>>> import numpy as np
>>> import numpy.linalg as la
>>> np.set_printoptions(precision=3, suppress=True, linewidth=200)
>>> rng = np.random.default_rng(54923)
>>> ang = rng.uniform(0, 2 * np.pi, 10)
>>> q, _ = la.qr(np.array([[1.1, -0.2], [-1.0, -0.3], [0.8, -0.4], [0.5, 2.3], [0.2, 1.4]]))
>>> arr = 10 * np.c_[np.cos(ang), np.sin(ang)] @ q.T
>>> arr
array([[-2.683,  0.633, -2.906,  7.744,  4.897],
       [ 6.617, -5.471,  5.1  ,  0.307, -0.419],
       [ 3.595, -1.501,  3.548, -7.137, -4.615],
       [-0.739, -1.084, -1.465,  8.375,  5.099],
       [-2.896,  0.831, -3.058,  7.623,  4.844],
       [ 6.526, -5.603,  4.92 ,  1.33 ,  0.203],
       [-0.411,  2.026,  0.575, -8.389, -5.002],
       [ 6.624, -5.428,  5.131,  0.065, -0.566],
       [ 6.508, -4.977,  5.23 , -1.703, -1.617],
       [ 5.747, -5.519,  4.024,  4.076,  1.924]])
>>> # rank 2
>>> Ac = arr - arr.mean(axis=0)
>>> vecs = la.svd(Ac)[2][:2]
>>> B = Ac - Ac @ vecs.T @ vecs
>>> (Ac @ vecs.T).std(axis=0)
array([7.385, 4.911])
>>> np.round(B.std(axis=0), 3) + 0
array([0., 0., 0., 0., 0.])
>>> C2 = np.cov(arr, rowvar=False)
>>> np.argwhere(np.triu(np.abs(np.corrcoef(arr.T)) > 0.8, 1))
array([[0, 1],
       [0, 2],
       [1, 2],
       [3, 4]])
>>> np.argsort(-arr.std(axis=0).round(6), kind="stable")
array([3, 0, 4, 2, 1])
>>> arr.std(axis=0)
array([3.891, 2.942, 3.293, 5.62 , 3.527])
>>> C2.shape
(5, 5)
>>> np.round(la.eigvalsh(C2)[::-1], 3) + 0
array([60.594, 26.803,  0.   ,  0.   ,  0.   ])
>>> B = np.array([[-6, -6], [-4, -7]])
>>> X = np.kron(np.eye(2, dtype=int), B)
>>> X
array([[-6, -6,  0,  0],
       [-4, -7,  0,  0],
       [ 0,  0, -6, -6],
       [ 0,  0, -4, -7]])
>>> left, sig, Vt = la.svd(X, full_matrices=False)
>>> np.round(left.T @ X @ Vt.T, 3) + 0
array([[11.601,  0.   ,  0.   ,  0.   ],
       [ 0.   , 11.601,  0.   ,  0.   ],
       [ 0.   ,  0.   ,  1.552,  0.   ],
       [ 0.   ,  0.   ,  0.   ,  1.552]])
>>> np.round(np.sqrt((sig ** 2).sum()), 3), round(la.norm(X), 3)
(np.float64(16.553), np.float64(16.553))
>>> lab = rng.permutation(4)
>>> B = X[:, lab] * rng.choice([-1, 1], 4)
>>> B
array([[0, 6, 0, 6],
       [0, 7, 0, 4],
       [6, 0, 6, 0],
       [4, 0, 7, 0]])
>>> left, _, Vt = la.svd(X.T @ B)
>>> np.round(left @ Vt, 3) + 0
array([[ 0.,  0.,  0., -1.],
       [ 0., -1.,  0.,  0.],
       [-1.,  0.,  0.,  0.],
       [ 0.,  0., -1.,  0.]])
>>> ev, vecs = la.eig(X)
>>> ev
array([ -1.576, -11.424,  -1.576, -11.424])
>>> np.sort(la.eigvals(X.T))
array([-11.424, -11.424,  -1.576,  -1.576])
>>> np.sort(la.eigvals(X @ X))
array([  2.482,   2.482, 130.518, 130.518])
>>> B = X / la.norm(X, axis=1, keepdims=True)
>>> C2 = B @ B.T
>>> la.norm(B, axis=1)
array([1., 1., 1., 1.])
>>> (C2 - 2 * np.eye(4)).round(6).argmax(axis=1)
array([1, 0, 3, 2])
>>> W0 = np.load("dump.npy")
>>> W0
array([[  5.,   0.,   0.,   0.,   0.,   0.,   0.,   0.,   0.,   0.,   0.,   0.,   0.,   0.],
       [  0.,   6.,  -3.,   2.,   2.,   5.,   0.,   5.,  -2.,   3.,   4.,   0.,  -4.,  -3.],
       [  0.,  -3.,  14.,  -6.,  -6., -15.,   0., -15.,   6.,  -9., -12.,   0.,  12.,   9.],
       [  0.,   2.,  -6.,   9.,   4.,  10.,   0.,  10.,  -4.,   6.,   8.,   0.,  -8.,  -6.],
       [  0.,   2.,  -6.,   4.,   9.,  10.,   0.,  10.,  -4.,   6.,   8.,   0.,  -8.,  -6.],
       [  0.,   5., -15.,  10.,  10.,  30.,   0.,  25., -10.,  15.,  20.,   0., -20., -15.],
       [  0.,   0.,   0.,   0.,   0.,   0.,   5.,   0.,   0.,   0.,   0.,   0.,   0.,   0.],
       [  0.,   5., -15.,  10.,  10.,  25.,   0.,  30., -10.,  15.,  20.,   0., -20., -15.],
       [  0.,  -2.,   6.,  -4.,  -4., -10.,   0., -10.,   9.,  -6.,  -8.,   0.,   8.,   6.],
       [  0.,   3.,  -9.,   6.,   6.,  15.,   0.,  15.,  -6.,  14.,  12.,   0., -12.,  -9.],
       [  0.,   4., -12.,   8.,   8.,  20.,   0.,  20.,  -8.,  12.,  21.,   0., -16., -12.],
       [  0.,   0.,   0.,   0.,   0.,   0.,   0.,   0.,   0.,   0.,   0.,   5.,   0.,   0.],
       [  0.,  -4.,  12.,  -8.,  -8., -20.,   0., -20.,   8., -12., -16.,   0.,  21.,  12.],
       [  0.,  -3.,   9.,  -6.,  -6., -15.,   0., -15.,   6.,  -9., -12.,   0.,  12.,  14.]])
>>> [round(float(x), 3) for x in la.svd(W0, compute_uv=False)[:3]]
[127.0, 5.0, 5.0]
>>> round(np.log10(la.cond(W0)))
1
>>> la.matrix_rank(W0, rtol=0.1)
np.int64(1)
>>> x = np.ones(14)
>>> for _ in range(4):
...     x = W0 @ x
...     x /= la.norm(x)
...     print(round(x @ W0 @ x, 3))
... 
124.033
126.995
127.0
127.0
>>> x.round(3) + 0
array([ 0.   ,  0.091, -0.272,  0.181,  0.181,  0.453,  0.   ,  0.453, -0.181,  0.272,  0.362,  0.   , -0.362, -0.272])
>>> round(float(la.eigvalsh(W0)[-1]), 3)
127.0
>>> q, vecs = la.qr(W0[:, :4])[0], la.qr(W0[:, 4:])[0]
>>> sig = la.svd(q.T @ vecs, compute_uv=False)
>>> round(la.norm(q @ q.T - vecs @ vecs.T, 2), 3)
np.float64(1.0)
>>> left, sig, Vt = la.svd(W0)
>>> np.argmax(sig[:-1] / (sig[1:] + 1e-6)) + 1
np.int64(1)
>>> B = left[:, :1] @ np.diag(sig[:1]) @ Vt[:1]
>>> la.matrix_rank(B)
np.int64(1)
>>> round(la.norm(W0 - B) / la.norm(W0), 3)
np.float64(0.141)
>>> W = np.array([[3, -3],
...     [-2, -1],
...     [-2, -2],
...     [3, -3],
...     [-1, -1],
...     [2, -2],
...     [1, -3],
...     [-2, 0],
...     [3, 2],
...     [0, 0],
...     [1, 2],
...     [0, -3],
...     [-1, 0],
...     [1, 1]])
>>> coef = np.array([-2, -2])
>>> H = np.maximum(W0 @ W + coef, 0)
>>> (H > 0).mean(axis=0)
array([0.571, 0.286])
>>> H
array([[13.,  0.],
       [ 0.,  0.],
       [ 0., 24.],
       [27.,  0.],
       [ 7.,  0.],
       [43.,  0.],
       [ 3.,  0.],
       [23.,  0.],
       [ 0., 32.],
       [19.,  0.],
       [31.,  0.],
       [ 0.,  0.],
       [ 0., 46.],
       [ 0., 39.]])
>>> C = np.array([[1, 1], [3, 0]])
>>> (H @ C).round(6).argmax(axis=1)
array([0, 0, 0, 0, 0, 0, 0, 0, 0, 0, 0, 0, 0, 0])
>>> H @ C
array([[ 13.,  13.],
       [  0.,   0.],
       [ 72.,   0.],
       [ 27.,  27.],
       [  7.,   7.],
       [ 43.,  43.],
       [  3.,   3.],
       [ 23.,  23.],
       [ 96.,   0.],
       [ 19.,  19.],
       [ 31.,  31.],
       [  0.,   0.],
       [138.,   0.],
       [117.,   0.]])
>>> W @ C
array([[-6,  3],
       [-5, -2],
       [-8, -2],
       [-6,  3],
       [-4, -1],
       [-4,  2],
       [-8,  1],
       [-2, -2],
       [ 9,  3],
       [ 0,  0],
       [ 7,  1],
       [-9,  0],
       [-1, -1],
       [ 4,  1]])
>>> M = np.load("mat.npy")
>>> M
array([[0, 0, 0, 0, 0, 0, 0, 0],
       [1, 1, 0, 0, 0, 0, 0, 0],
       [0, 1, 0, 0, 0, 0, 0, 0],
       [0, 1, 2, 2, 0, 0, 0, 0],
       [0, 2, 0, 2, 0, 0, 0, 0],
       [2, 2, 1, 2, 0, 0, 0, 0],
       [2, 1, 0, 0, 0, 2, 1, 0],
       [0, 0, 0, 1, 2, 1, 0, 0]])
>>> # triangular
>>> [round(float(x), 3) for x in la.svd(M, compute_uv=False)[:3]]
[5.385, 3.125, 2.403]
>>> left, sig, Vt = la.svd(M)
>>> sig.round(3) + 0
array([5.385, 3.125, 2.403, 1.651, 1.132, 0.676, 0.   , 0.   ])
>>> B = left[:, :6] @ np.diag(sig[:6]) @ Vt[:6]
>>> la.matrix_rank(B)
np.int64(6)
>>> round(float(la.norm(M - B, 2)), 3), round(sig[6], 3)
(0.0, np.float64(0.0))
>>> la.matrix_rank(M, rtol=0.05)
np.int64(6)
>>> J = np.array([[0, 2, 2, -2, 0],
...     [0, 0, 2, -1, -1],
...     [-2, 0, 1, -2, -2],
...     [0, -1, 1, -2, 2],
...     [1, 0, 0, -2, 0],
...     [0, 1, -1, -1, 0],
...     [-2, -1, -2, -2, 0],
...     [1, 1, 2, 0, 1]])
>>> J[:, 0] = 3 * J[:, 4]
>>> J
array([[ 0,  2,  2, -2,  0],
       [-3,  0,  2, -1, -1],
       [-6,  0,  1, -2, -2],
       [ 6, -1,  1, -2,  2],
       [ 0,  0,  0, -2,  0],
       [ 0,  1, -1, -1,  0],
       [ 0, -1, -2, -2,  0],
       [ 3,  1,  2,  0,  1]])
>>> np.unique(J.round(6), axis=0).shape
(8, 5)
>>> np.round(J @ la.pinv(J) @ J, 3) + 0
array([[ 0.,  2.,  2., -2.,  0.],
       [-3.,  0.,  2., -1., -1.],
       [-6.,  0.,  1., -2., -2.],
       [ 6., -1.,  1., -2.,  2.],
       [ 0.,  0.,  0., -2.,  0.],
       [ 0.,  1., -1., -1.,  0.],
       [ 0., -1., -2., -2.,  0.],
       [ 3.,  1.,  2.,  0.,  1.]])
>>> r = la.matrix_rank(J)
>>> r
np.int64(4)
>>> ns = la.svd(J)[2][r:].T
>>> [int(la.matrix_rank(J[:, :j + 1])) for j in range(5)]
[1, 2, 3, 4, 4]
>>> np.round(J @ ns, 3) + 0
array([[0.],
       [0.],
       [0.],
       [0.],
       [0.],
       [0.],
       [0.],
       [0.]])
>>> np.round(ns @ ns.T, 3) + 0
array([[ 0.1,  0. ,  0. ,  0. , -0.3],
       [ 0. ,  0. ,  0. ,  0. ,  0. ],
       [ 0. ,  0. ,  0. ,  0. ,  0. ],
       [ 0. ,  0. ,  0. ,  0. ,  0. ],
       [-0.3,  0. ,  0. ,  0. ,  0.9]])
>>> np.allclose(J @ ns, 0)
True
>>> [int(la.matrix_rank(np.delete(J, i, axis=0))) for i in range(8)]
[4, 4, 4, 4, 4, 4, 4, 4]
>>> la.matrix_rank(J, rtol=0.1)
np.int64(4)
>>> la.cond(J) > 100
np.True_
>>> np.argsort(-la.norm(J, axis=0).round(6), kind="stable")[:3]
array([0, 3, 2])
>>> left, sig, Vt = la.svd(J, full_matrices=False)
>>> np.round(left.T @ left, 3) + 0
array([[1., 0., 0., 0., 0.],
       [0., 1., 0., 0., 0.],
       [0., 0., 1., 0., 0.],
       [0., 0., 0., 1., 0.],
       [0., 0., 0., 0., 1.]])
>>> np.round(Vt @ Vt.T, 3) + 0
array([[1., 0., 0., 0., 0.],
       [0., 1., 0., 0., 0.],
       [0., 0., 1., 0., 0.],
       [0., 0., 0., 1., 0.],
       [0., 0., 0., 0., 1.]])
>>> np.abs(left[:, 0]).round(6).argmax()
np.int64(2)
>>> np.round(sig / sig[0], 3) + 0
array([1.   , 0.516, 0.41 , 0.227, 0.   ])
>>> np.cumsum(sig ** 2) / np.sum(sig ** 2)
array([0.673, 0.852, 0.965, 1.   , 1.   ])
>>> J[5] @ J[7]
np.int64(-1)
>>> round(float(la.norm(J, "nuc")), 3)
21.564
>>> la.norm(J, axis=1).argmax()
np.int64(3)
>>> A = np.loadtxt("w.csv", delimiter=",")
>>> A
array([[ 1.002,  2.965,  0.99 ,  2.032,  1.051,  0.927,  1.069,  1.899,  1.986, -0.011,  2.022,  0.017,  2.015],
       [ 0.968,  3.039,  0.971,  2.005,  0.989,  0.969,  0.987,  1.993,  2.   ,  0.047,  2.014, -0.097,  2.16 ],
       [ 1.015,  3.021,  1.01 ,  2.051,  0.956,  0.873,  0.977,  2.041,  1.941,  0.005,  2.071, -0.032,  1.969],
       [ 0.957,  3.093,  1.067,  2.018,  1.032,  0.956,  1.1  ,  2.034,  2.024,  0.014,  1.964, -0.021,  1.978],
       [ 1.017,  2.936,  1.031,  1.981,  0.932,  1.057,  1.072,  1.954,  2.003, -0.069,  1.958, -0.019,  1.958],
       [ 0.928,  3.083,  0.934,  2.008,  1.049,  0.92 ,  1.054,  1.963,  2.066, -0.063,  1.985,  0.033,  2.026],
       [ 0.961,  3.021,  0.973,  1.999,  1.108,  0.983,  1.006,  2.011,  1.973,  0.039,  1.996,  0.036,  2.02 ],
       [ 1.026,  3.034,  1.052,  2.016,  1.044,  1.039,  1.042,  1.955,  2.097,  0.043,  2.012,  0.025,  2.017],
       [ 1.018,  2.965,  1.023,  1.976,  0.959,  0.968,  0.96 ,  2.02 ,  2.005, -0.016,  2.022,  0.034,  2.057],
       [ 0.993,  2.964,  0.952,  2.002,  1.018,  0.987,  0.967,  1.974,  1.933,  0.002,  1.989,  0.037,  1.981],
       [ 1.063,  2.953,  1.019,  1.998,  0.974,  1.07 ,  1.023,  1.973,  1.942, -0.086,  2.006,  0.071,  2.   ],
       [ 1.107,  2.976,  1.012,  2.094,  1.025,  1.023,  1.027,  1.992,  1.968, -0.019,  2.019, -0.008,  2.065],
       [ 1.029,  3.07 ,  0.986,  1.961,  1.027,  0.98 ,  1.058,  2.048,  1.999,  0.029,  2.027,  0.006,  2.029],
       [ 1.059,  3.037,  0.999,  2.02 ,  1.04 ,  1.051,  1.007,  1.932,  1.962,  0.064,  1.976,  0.048,  1.979],
       [ 1.035,  3.031,  0.895,  1.979,  0.966,  0.96 ,  1.04 ,  1.973,  1.974,  0.082,  2.005,  0.042,  2.007],
       [ 1.013,  3.03 ,  0.92 ,  1.972,  0.941,  1.007,  0.956,  2.047,  2.021, -0.013,  1.982, -0.008,  1.944],
       [ 1.947,  3.037,  0.106,  3.118,  1.936,  2.006,  1.008, -0.001,  0.977,  3.1  ,  2.926, -0.039,  1.978],
       [ 1.96 ,  2.95 ,  0.031,  3.056,  2.004,  2.005,  1.016, -0.069,  0.976,  3.015,  2.994, -0.01 ,  2.083],
       [ 1.955,  3.016, -0.002,  3.04 ,  1.976,  1.973,  1.018, -0.025,  1.037,  2.947,  2.977, -0.007,  1.982],
       [ 2.117,  3.   ,  0.002,  2.976,  2.007,  1.978,  1.059, -0.116,  1.016,  2.983,  2.911,  0.012,  2.018],
       [ 2.058,  3.091,  0.022,  3.026,  2.049,  1.957,  1.044,  0.086,  0.95 ,  2.968,  3.049,  0.034,  2.041],
       [ 2.075,  2.954,  0.024,  3.011,  2.026,  2.068,  0.953, -0.106,  0.901,  3.027,  2.935,  0.006,  2.018],
       [ 2.048,  2.971,  0.015,  3.018,  1.971,  1.951,  0.99 ,  0.   ,  1.089,  2.932,  2.966, -0.031,  1.978],
       [ 2.028,  2.927,  0.087,  3.052,  1.988,  2.047,  0.963, -0.048,  1.03 ,  3.056,  3.009, -0.054,  2.024],
       [ 2.044,  2.987,  0.066,  3.024,  2.009,  2.01 ,  1.072, -0.098,  1.045,  3.029,  3.013, -0.019,  1.982],
       [ 2.005,  2.964,  0.041,  3.083,  1.981,  1.977,  1.032, -0.092,  0.937,  3.007,  3.03 , -0.062,  1.966],
       [ 2.   ,  3.057,  0.016,  2.992,  1.968,  2.094,  0.981,  0.01 ,  1.022,  3.046,  2.942, -0.027,  2.058],
       [ 2.061,  3.035,  0.012,  2.989,  2.043,  1.97 ,  0.954,  0.045,  0.966,  3.016,  2.94 ,  0.005,  2.002],
       [ 1.992,  2.978, -0.004,  3.041,  2.115,  2.029,  0.992, -0.11 ,  1.028,  2.897,  2.974,  0.045,  2.098],
       [ 2.037,  2.917, -0.057,  3.056,  1.884,  2.005,  0.929,  0.088,  1.046,  2.958,  3.04 , -0.038,  2.085],
       [ 2.001,  2.957,  0.074,  3.04 ,  1.969,  2.013,  1.037,  0.002,  0.978,  2.914,  2.98 ,  0.021,  1.993],
       [ 2.057,  3.007,  0.023,  2.992,  2.112,  2.066,  0.955, -0.1  ,  0.986,  3.015,  3.012, -0.007,  1.954],
       [-0.051,  2.028,  3.041,  0.009,  0.977,  0.097,  0.943,  3.082,  2.011,  2.943,  1.931,  1.068,  2.047],
       [-0.004,  2.019,  3.033,  0.055,  1.07 ,  0.062,  0.927,  2.991,  1.969,  2.965,  2.035,  1.012,  1.947],
       [ 0.049,  1.993,  3.034, -0.051,  0.931,  0.006,  1.053,  3.009,  1.924,  3.039,  2.126,  1.016,  2.061],
       [-0.015,  2.019,  3.019,  0.004,  1.006,  0.073,  1.04 ,  3.045,  1.942,  3.078,  2.006,  0.932,  2.042],
       [ 0.   ,  2.023,  3.068,  0.066,  0.981,  0.092,  1.044,  2.995,  2.033,  2.956,  2.095,  1.001,  2.03 ],
       [-0.035,  1.953,  3.058, -0.032,  0.941, -0.027,  0.995,  3.056,  2.031,  2.894,  1.979,  0.943,  2.05 ],
       [ 0.047,  2.049,  3.004,  0.045,  1.025,  0.007,  1.025,  2.989,  2.05 ,  2.933,  2.035,  0.952,  1.993],
       [-0.016,  2.075,  2.965, -0.055,  0.93 ,  0.073,  0.952,  2.953,  2.029,  2.989,  2.025,  0.957,  2.034],
       [-0.095,  2.064,  2.981,  0.034,  1.032,  0.015,  1.097,  3.003,  2.03 ,  3.026,  1.964,  0.954,  2.067],
       [-0.072,  1.978,  3.   ,  0.035,  1.019,  0.039,  1.044,  2.957,  2.013,  3.027,  2.065,  0.966,  1.954],
       [-0.047,  2.071,  3.056,  0.059,  0.98 , -0.009,  1.038,  2.995,  1.99 ,  3.021,  2.057,  0.96 ,  1.988],
       [ 0.064,  1.988,  3.019, -0.018,  0.935,  0.035,  1.023,  3.04 ,  1.954,  2.952,  2.011,  0.957,  2.023],
       [-0.003,  2.047,  3.049,  0.001,  1.014,  0.052,  1.021,  2.998,  1.975,  2.956,  1.999,  0.954,  2.063],
       [ 0.032,  1.978,  2.995, -0.014,  1.089, -0.074,  1.013,  2.996,  2.029,  3.001,  2.041,  1.044,  1.949],
       [ 0.006,  2.035,  3.009, -0.041,  0.982, -0.025,  1.025,  2.962,  2.041,  2.97 ,  2.005,  0.963,  2.01 ],
       [-0.047,  1.91 ,  3.085,  0.039,  1.023,  0.003,  1.029,  2.971,  2.008,  2.99 ,  1.992,  1.023,  1.98 ]])
>>> left, sig, Vt = la.svd(A)
>>> np.argmax(sig[:-1] / (sig[1:] + 1e-6)) + 1
np.int64(3)
>>> B = left[:, :3] @ np.diag(sig[:3]) @ Vt[:3]
>>> la.matrix_rank(B)
np.int64(3)
>>> np.round(np.abs(A - B).max(), 3)
np.float64(0.129)
>>> round(float(la.norm(A - B, 2)), 3), np.round(sig[3], 3)
(0.41, np.float64(0.41))
>>> np.round(la.norm(A - B) / la.norm(A), 3)
np.float64(0.02)
